$ python3 -q
>>> import numpy as np
>>> np.set_printoptions(suppress=True, linewidth=160)
>>> rd = lambda a: np.round(a, 1) + 0
>>> rng = np.random.default_rng(65153)
>>> W0 = np.eye(5, dtype=int)[rng.permutation(5)] * np.array([2, 1, 3, 0, 2])
>>> W0
array([[0, 0, 3, 0, 0],
       [2, 0, 0, 0, 0],
       [0, 0, 0, 0, 0],
       [0, 0, 0, 0, 2],
       [0, 1, 0, 0, 0]])
>>> # looks like rank 4
>>> idx = rng.permutation(5)
>>> idx
array([3, 1, 0, 4, 2])
>>> A2 = W0[idx][:, idx]
>>> A2
array([[0, 0, 0, 2, 0],
       [0, 0, 2, 0, 0],
       [0, 0, 0, 0, 3],
       [0, 1, 0, 0, 0],
       [0, 0, 0, 0, 0]])
>>> np.diag(A2)
array([0, 0, 0, 0, 0])
>>> rd(np.linalg.pinv(W0))
array([[0. , 0.5, 0. , 0. , 0. ],
       [0. , 0. , 0. , 0. , 1. ],
       [0.3, 0. , 0. , 0. , 0. ],
       [0. , 0. , 0. , 0. , 0. ],
       [0. , 0. , 0. , 0.5, 0. ]])
>>> W0.T @ W0
array([[4, 0, 0, 0, 0],
       [0, 1, 0, 0, 0],
       [0, 0, 9, 0, 0],
       [0, 0, 0, 0, 0],
       [0, 0, 0, 0, 4]])
>>> W0[:, 3] @ W0[:, 0]
np.int64(0)
>>> rd(np.linalg.svd(W0, compute_uv=False))
array([3., 2., 2., 1., 0.])
>>> A = np.diag(np.array([3, 4, 3])) + -1 * np.eye(3, k=1) + -1 * np.eye(3, k=-1)
>>> A
array([[ 3., -1.,  0.],
       [-1.,  4., -1.],
       [ 0., -1.,  3.]])
>>> # symmetric
>>> (A + A.T) / 2
array([[ 3., -1.,  0.],
       [-1.,  4., -1.],
       [ 0., -1.,  3.]])
>>> q, evecs = np.linalg.qr(A[:, :2])[0], np.linalg.qr(A[:, 2:])[0]
>>> sigma = np.linalg.svd(q.T @ evecs, compute_uv=False)
>>> rd(sigma)
array([0.6])
>>> E = -3 * np.eye(3) + np.eye(3, k=1)
>>> E
array([[-3.,  1.,  0.],
       [ 0., -3.,  1.],
       [ 0.,  0., -3.]])
>>> x0 = np.array([9, 8, 6])
>>> rhs = E @ x0
>>> rhs
array([-19., -18., -18.])
>>> rd(np.linalg.solve(E.T, E[0]))
array([1., 0., 0.])
>>> rd(np.linalg.solve(E, rhs + E[:, 0]))
array([10.,  8.,  6.])
>>> np.prod(np.diag(E)), rd(np.linalg.det(E))
(np.float64(-27.0), np.float64(-27.0))
>>> rd(np.sort(np.linalg.eigvals(E)))
array([-3., -3., -3.])
>>> x0 = np.array([-3, 1, -2])
>>> h1 = np.maximum(E @ x0, 0)
>>> np.flatnonzero(h1 > 1e-9)
array([0, 2])
>>> rd(np.tanh(E @ x0))
array([ 1., -1.,  1.])
>>> h1
array([10.,  0.,  6.])
>>> E.T @ h1
array([-30.,  10., -18.])
>>> U, sigma, vt = np.linalg.svd(E, full_matrices=False)
>>> (sigma > 1e-8).sum()
np.int64(3)
>>> rd(sigma / sigma[0])
array([1. , 0.8, 0.6])
>>> U.shape, sigma.shape, vt.shape
((3, 3), (3,), (3, 3))
>>> rd(vt @ vt.T)
array([[1., 0., 0.],
       [0., 1., 0.],
       [0., 0., 1.]])
>>> np.allclose(U * sigma @ vt, E)
True
>>> rd(np.sqrt((sigma ** 2).sum())), rd(np.linalg.norm(E))
(np.float64(5.4), np.float64(5.4))
>>> rd(U.T @ E @ vt.T)
array([[3.7, 0. , 0. ],
       [0. , 3.1, 0. ],
       [0. , 0. , 2.3]])
>>> [round(float(x), 1) for x in np.linalg.svd(W0, compute_uv=False)[:3]]
[3.0, 2.0, 2.0]
>>> rd(np.linalg.norm(W0, 2) / np.linalg.norm(W0))
np.float64(0.7)
>>> np.linalg.cond(W0) > 100
np.True_
>>> np.linalg.matrix_rank(W0, rtol=0.1)
np.int64(4)
>>> F = 0.7 ** np.abs(np.subtract.outer(np.arange(4), np.arange(4)))
>>> rd(F)
array([[1. , 0.7, 0.5, 0.3],
       [0.7, 1. , 0.7, 0.5],
       [0.5, 0.7, 1. , 0.7],
       [0.3, 0.5, 0.7, 1. ]])
>>> # symmetric
>>> x0 = np.ones(4)
>>> for _ in range(3):
...     x0 = F @ x0
...     x0 /= np.linalg.norm(x0)
...     print(round(x0 @ F @ x0, 1))
... 
2.7
2.7
2.7
>>> rd(x0)
array([0.5, 0.5, 0.5, 0.5])
>>> rd(np.linalg.eigvalsh(F)[-1])
np.float64(2.7)
>>> A2 = np.linalg.inv(E)
>>> rd(np.linalg.det(E) * np.linalg.det(A2))
np.float64(1.0)
>>> rd(np.linalg.norm(F[1] - F[3]))
np.float64(0.8)
>>> rd(np.linalg.norm(F, 2))
np.float64(2.7)
>>> rd(F[1] @ F[3])
np.float64(1.7)
>>> rd(np.linalg.norm(F, axis=0))
array([1.4, 1.5, 1.5, 1.4])
>>> rd(np.linalg.norm(F, 1)), rd(np.linalg.norm(F, np.inf))
(np.float64(2.9), np.float64(2.9))
>>> q, evecs = np.linalg.qr(F[:, :3])[0], np.linalg.qr(F[:, 3:])[0]
>>> sigma = np.linalg.svd(q.T @ evecs, compute_uv=False)
>>> rd(sigma)
array([1.])
>>> rd(np.linalg.norm(q @ q.T - evecs @ evecs.T, 2))
np.float64(1.0)
>>> vals, evecs = np.linalg.eigh(F)
>>> rd(vals)
array([0.2, 0.3, 0.8, 2.7])
>>> rd(np.linalg.eigvalsh(F @ F))
array([0. , 0.1, 0.6, 7.4])
>>> vals.sum(), np.trace(F)
(np.float64(4.0), np.float64(4.0))
>>> np.unique(vals.round(6) + 0, return_counts=True)[1]
array([1, 1, 1, 1])
>>> rd(evecs @ np.diag(vals) @ evecs.T)
array([[1. , 0.7, 0.5, 0.3],
       [0.7, 1. , 0.7, 0.5],
       [0.5, 0.7, 1. , 0.7],
       [0.3, 0.5, 0.7, 1. ]])
>>> rd(evecs.T @ evecs)
array([[1., 0., 0., 0.],
       [0., 1., 0., 0.],
       [0., 0., 1., 0.],
       [0., 0., 0., 1.]])
>>> rd(np.linalg.svd(F, compute_uv=False))
array([2.7, 0.8, 0.3, 0.2])
>>> X = np.loadtxt("block9.csv", delimiter=",")
>>> X
array([[-2.,  0.,  0.,  0.,  0.],
       [ 3., -2.,  0.,  0.,  0.],
       [ 2., -2.,  3.,  0.,  0.],
       [ 2.,  3., -1., -2.,  0.],
       [-2., -1., -3.,  1.,  0.]])
>>> # rank 4
>>> E @ E
array([[ 9., -6.,  1.],
       [ 0.,  9., -6.],
       [ 0.,  0.,  9.]])
>>> (E - E.T) / 2
array([[ 0. ,  0.5,  0. ],
       [-0.5,  0. ,  0.5],
       [ 0. , -0.5,  0. ]])
>>> rd(np.linalg.det(E))
np.float64(-27.0)
>>> (E + E.T) / 2
array([[-3. ,  0.5,  0. ],
       [ 0.5, -3. ,  0.5],
       [ 0. ,  0.5, -3. ]])
>>> np.allclose(E @ E.T, E.T @ E)
False
